$ python -q
>>> import numpy as np
>>> np.set_printoptions(suppress=True, linewidth=140)
>>> rnd = lambda a: np.round(a, 3) + 0
>>> mat = np.loadtxt("arr.csv", delimiter=",")
>>> mat
array([[ 11. ,  -0.3,   0. ,  -0.2,   0.1],
       [ -4. ,  -0.8,  -0.3,  -0.6,  -1.2],
       [ -8. ,  -1.3,   1.6,  -1.2,  -0.5],
       [ -7. ,  -0.2,   0.3,  -0.8,   0.7],
       [ -5.5,   0.6,  -0.5,  -1. ,   2.4],
       [  7.5,   0. ,   1.9,  -1.7,   0.1],
       [-12.5,  -2.2,   2.3,   0.9,   1. ],
       [ -2.5,   0.3,  -2.1,  -0.1,   0. ],
       [ -2.5,   2.9,   1.8,   0.9,  -0.2],
       [  2.5,  -0.1,  -0.3,  -1.7,   1.5],
       [  2. ,   0.1,   1.1,  -1.8,  -1.1]])
>>> # column 0 is much longer than the rest
>>> W2 = mat[[1, 6]].astype(float)
>>> for _ in range(3):
...     idx = np.linalg.norm(mat[:, None] - W2, axis=-1).argmin(axis=1)
...     W2 = np.array([mat[idx == j].mean(axis=0) for j in range(2)])
... 
>>> idx
array([0, 0, 1, 1, 0, 0, 1, 0, 0, 0, 0])
>>> rnd(W2[1] - W2[0])
array([-10.229,  -1.571,   1.2  ,   0.408,   0.2  ])
>>> np.abs(W2[1] - W2[0]).argmax()
np.int64(0)
>>> rnd(W2)
array([[ 1.062,  0.337,  0.2  , -0.775,  0.2  ],
       [-9.167, -1.233,  1.4  , -0.367,  0.4  ]])
>>> J = np.loadtxt("x.csv", delimiter=",")
>>> rnd(J)
array([[ 0.562, -0.262,  0.337,  0.225,  0.112],
       [-0.262,  0.122, -0.157, -0.105, -0.052],
       [ 0.337, -0.157,  0.202,  0.135,  0.067],
       [ 0.225, -0.105,  0.135,  0.09 ,  0.045],
       [ 0.112, -0.052,  0.067,  0.045,  0.022]])
>>> # symmetric, so the eigenvalues are real
>>> x0 = np.array([0, 2, -2, 3, 1])
>>> rnd(J @ J @ x0)
array([-0.413,  0.192, -0.247, -0.165, -0.082])
>>> rnd((x0 - J @ x0) @ (J @ x0))
np.float64(0.0)
>>> vals, evecs = np.linalg.eigh(J)
>>> x0 = np.array([-1, 0, 0, 0, 1])
>>> rnd(x0 @ J @ x0 / (x0 @ x0)), rnd(vals[0]), rnd(vals[-1])
(np.float64(0.18), np.float64(0.0), np.float64(1.0))
>>> rnd(evecs * np.maximum(vals, 0) @ evecs.T)
array([[ 0.562, -0.262,  0.337,  0.225,  0.112],
       [-0.262,  0.123, -0.157, -0.105, -0.052],
       [ 0.337, -0.157,  0.202,  0.135,  0.067],
       [ 0.225, -0.105,  0.135,  0.09 ,  0.045],
       [ 0.112, -0.052,  0.067,  0.045,  0.022]])
>>> rnd(np.linalg.eigvalsh(J[1:, 1:]))
array([0.   , 0.   , 0.   , 0.437])
>>> (np.sign(evecs[:, -1].round(6)) == np.sign(evecs[0, -1].round(6))).astype(int)
array([1, 0, 1, 1, 1])
>>> rnd(np.abs(J).sum(axis=1).max()), rnd(np.abs(vals).max())
(np.float64(1.5), np.float64(1.0))
>>> X = np.load("out1.npy")
>>> rnd(X)
array([[ 1.733,  0.175, -0.412, -0.202,  0.872, -0.536, -0.434,  0.098,  0.061,  0.186, -0.291],
       [ 0.175,  1.729,  0.455, -0.158,  0.094,  0.211,  0.073, -0.407, -0.741,  0.113, -0.306],
       [-0.412,  0.455,  1.471,  0.101,  0.116, -0.085, -0.027, -0.04 ,  0.116,  0.695,  0.391],
       [-0.202, -0.158,  0.101,  2.701,  0.071,  0.384, -0.061, -0.061,  0.007,  0.126,  0.156],
       [ 0.872,  0.094,  0.116,  0.071,  1.215,  0.483, -0.609,  0.309,  0.033,  0.606,  0.068],
       [-0.536,  0.211, -0.085,  0.384,  0.483,  1.531, -0.357,  0.368,  0.075,  0.057, -0.297],
       [-0.434,  0.073, -0.027, -0.061, -0.609, -0.357,  1.487,  0.343, -0.748,  0.455, -0.216],
       [ 0.098, -0.407, -0.04 , -0.061,  0.309,  0.368,  0.343,  1.5  ,  0.033, -0.299,  0.215],
       [ 0.061, -0.741,  0.116,  0.007,  0.033,  0.075, -0.748,  0.033,  1.33 , -0.142, -0.424],
       [ 0.186,  0.113,  0.695,  0.126,  0.606,  0.057,  0.455, -0.299, -0.142,  1.835, -0.431],
       [-0.291, -0.306,  0.391,  0.156,  0.068, -0.297, -0.216,  0.215, -0.424, -0.431,  1.469]])
>>> Uu, s, VT = np.linalg.svd(X)
>>> evecs = VT[:(s > 1e-8).sum()]
>>> rng = np.random.default_rng(87827)
>>> x0 = X[6] + 4 * X[7] + rng.integers(2) * np.eye(11)[5]
>>> rnd(x0)
array([-0.043, -1.555, -0.188, -0.307,  0.626,  1.115,  2.859,  6.342, -0.615, -0.739,  0.644])
>>> rnd(np.linalg.norm(x0 - evecs.T @ evecs @ x0))
np.float64(0.0)
>>> np.linalg.matrix_rank(X, rtol=0.1)
np.int64(8)
>>> [round(float(x), 3) for x in np.linalg.svd(X, compute_uv=False)[:3]]
[3.0, 3.0, 3.0]
>>> np.argsort(-np.linalg.norm(X, axis=0).round(6), kind="stable")[:3]
array([3, 9, 0])
>>> np.linalg.cond(X) > 100
np.True_
>>> rnd(np.linalg.norm(X, 2) / np.linalg.norm(X))
np.float64(0.452)
>>> Uu, s, VT = np.linalg.svd(X)
>>> rnd(s)
array([3., 3., 3., 2., 2., 2., 2., 1., 0., 0., 0.])
>>> other = Uu[:, :8] @ np.diag(s[:8]) @ VT[:8]
>>> rnd(other)
array([[ 1.733,  0.175, -0.412, -0.202,  0.872, -0.536, -0.434,  0.098,  0.061,  0.186, -0.291],
       [ 0.175,  1.729,  0.455, -0.158,  0.094,  0.211,  0.073, -0.407, -0.741,  0.113, -0.306],
       [-0.412,  0.455,  1.471,  0.101,  0.116, -0.085, -0.027, -0.04 ,  0.116,  0.695,  0.391],
       [-0.202, -0.158,  0.101,  2.701,  0.071,  0.384, -0.061, -0.061,  0.007,  0.126,  0.156],
       [ 0.872,  0.094,  0.116,  0.071,  1.215,  0.483, -0.609,  0.309,  0.033,  0.606,  0.068],
       [-0.536,  0.211, -0.085,  0.384,  0.483,  1.531, -0.357,  0.368,  0.075,  0.057, -0.297],
       [-0.434,  0.073, -0.027, -0.061, -0.609, -0.357,  1.487,  0.343, -0.748,  0.455, -0.216],
       [ 0.098, -0.407, -0.04 , -0.061,  0.309,  0.368,  0.343,  1.5  ,  0.033, -0.299,  0.215],
       [ 0.061, -0.741,  0.116,  0.007,  0.033,  0.075, -0.748,  0.033,  1.33 , -0.142, -0.424],
       [ 0.186,  0.113,  0.695,  0.126,  0.606,  0.057,  0.455, -0.299, -0.142,  1.835, -0.431],
       [-0.291, -0.306,  0.391,  0.156,  0.068, -0.297, -0.216,  0.215, -0.424, -0.431,  1.469]])
>>> r = np.linalg.matrix_rank(X)
>>> r
np.int64(8)
>>> ns = np.linalg.svd(X)[2][r:].T
>>> np.linalg.matrix_rank(X.T @ X), np.linalg.matrix_rank(X @ X.T)
(np.int64(8), np.int64(8))
>>> [int(np.linalg.matrix_rank(X[:, :j + 1])) for j in range(11)]
[1, 2, 3, 4, 5, 6, 7, 8, 8, 8, 8]
>>> [int(np.linalg.matrix_rank(X[:i])) for i in range(1, len(X) + 1)]
[1, 2, 3, 4, 5, 6, 7, 8, 8, 8, 8]
>>> ns.shape
(11, 3)
>>> def softmax(z):
...     e = np.exp(z - z.max(axis=-1, keepdims=True))
...     return e / e.sum(axis=-1, keepdims=True)
... 
>>> rnd(softmax(X[7] + 2))
array([0.072, 0.043, 0.062, 0.061, 0.089, 0.094, 0.092, 0.291, 0.067, 0.048, 0.081])
>>> rnd(softmax(10 * X[7]))
array([0., 0., 0., 0., 0., 0., 0., 1., 0., 0., 0.])
>>> S = X @ X.T / np.sqrt(11)
>>> softmax(S).round(6).argmax(axis=1)
array([ 0,  1,  2,  3,  4,  5,  6,  7,  8,  9, 10])
>>> rnd(softmax(S)[7] @ X)
array([ 0.103,  0.002,  0.182,  0.243,  0.307,  0.216,  0.011,  0.367, -0.017,  0.188,  0.076])
>>> E = np.array([[5, 3, 5, 4, 3, 5, 5, 4],
...     [8, 6, 8, 7, 6, 8, 8, 7],
...     [5, 3, 5, 4, 3, 5, 5, 4]])
>>> # columns 0 and 2 are equal
>>> np.linalg.lstsq(E[:-1].T, E[-1])[2]
np.int32(2)
>>> rnd(E @ np.linalg.pinv(E) @ E)
array([[5., 3., 5., 4., 3., 5., 5., 4.],
       [8., 6., 8., 7., 6., 8., 8., 7.],
       [5., 3., 5., 4., 3., 5., 5., 4.]])
>>> np.allclose(E[:-1].T @ np.linalg.lstsq(E[:-1].T, E[-1])[0], E[-1])
True
>>> Uu, s, VT = np.linalg.svd(E)
>>> evecs = VT[:(s > 1e-8).sum()]
>>> x0 = E[1] + 4 * E[0] + rng.integers(2) * np.eye(8)[4]
>>> x0
array([28., 18., 28., 23., 19., 28., 28., 23.])
>>> rnd(np.diag(evecs.T @ evecs))
array([0.227, 0.409, 0.227, 0.136, 0.409, 0.227, 0.227, 0.136])
>>> rnd(evecs.T @ evecs)
array([[ 0.227, -0.045,  0.227,  0.091, -0.045,  0.227,  0.227,  0.091],
       [-0.045,  0.409, -0.045,  0.182,  0.409, -0.045, -0.045,  0.182],
       [ 0.227, -0.045,  0.227,  0.091, -0.045,  0.227,  0.227,  0.091],
       [ 0.091,  0.182,  0.091,  0.136,  0.182,  0.091,  0.091,  0.136],
       [-0.045,  0.409, -0.045,  0.182,  0.409, -0.045, -0.045,  0.182],
       [ 0.227, -0.045,  0.227,  0.091, -0.045,  0.227,  0.227,  0.091],
       [ 0.227, -0.045,  0.227,  0.091, -0.045,  0.227,  0.227,  0.091],
       [ 0.091,  0.182,  0.091,  0.136,  0.182,  0.091,  0.091,  0.136]])
